$ python3 -q
>>> import numpy as np
>>> np.set_printoptions(suppress=True, linewidth=140)
>>> def rnd(a):
...     return np.round(a, 3) + 0
... 
>>> J = np.tanh(np.array([[0.4],
...     [0.1],
...     [0.5],
...     [-1.0],
...     [1.0],
...     [1.5],
...     [-0.8],
...     [-0.5],
...     [0.2],
...     [0.6],
...     [0.6],
...     [-0.1],
...     [-0.1],
...     [-1.3],
...     [-2.6],
...     [0.2],
...     [-0.6],
...     [1.1],
...     [0.4],
...     [-2.4],
...     [-1.2],
...     [0.5],
...     [0.3],
...     [0.2]]) @ np.array([[-0.6, -0.4, 0.6]]))
>>> print(rnd(J))
[[-0.235 -0.159  0.235]
 [-0.06  -0.04   0.06 ]
 [-0.291 -0.197  0.291]
 [ 0.537  0.38  -0.537]
 [-0.537 -0.38   0.537]
 [-0.716 -0.537  0.716]
 [ 0.446  0.31  -0.446]
 [ 0.291  0.197 -0.291]
 [-0.119 -0.08   0.119]
 [-0.345 -0.235  0.345]
 [-0.345 -0.235  0.345]
 [ 0.06   0.04  -0.06 ]
 [ 0.06   0.04  -0.06 ]
 [ 0.653  0.478 -0.653]
 [ 0.915  0.778 -0.915]
 [-0.119 -0.08   0.119]
 [ 0.345  0.235 -0.345]
 [-0.578 -0.414  0.578]
 [-0.235 -0.159  0.235]
 [ 0.894  0.744 -0.894]
 [ 0.617  0.446 -0.617]
 [-0.291 -0.197  0.291]
 [-0.178 -0.119  0.178]
 [-0.119 -0.08   0.119]]
>>> Ac = J - J.mean(axis=0)
>>> evecs = np.linalg.svd(Ac)[2][:2]
>>> M2 = Ac - Ac @ evecs.T @ evecs
>>> print(np.linalg.norm(M2, axis=1).round(6).argmax())
0
>>> print(rnd(M2.std(axis=0)))
[0. 0. 0.]
>>> print(rnd(np.diag(evecs.T @ evecs)))
[0.5 1.  0.5]
>>> print(rnd(np.cov(Ac @ evecs.T, rowvar=False)))
[[0.543 0.   ]
 [0.    0.001]]
>>> print(rnd(np.linalg.norm(M2) / np.linalg.norm(Ac)))
0.0
>>> try:
...     np.linalg.inv(J)
... except np.linalg.LinAlgError as e:
...     print(repr(e))
... 
LinAlgError('Last 2 dimensions of the array must be square')
>>> print(np.linalg.lstsq(J[:-1].T, J[-1])[2])
2
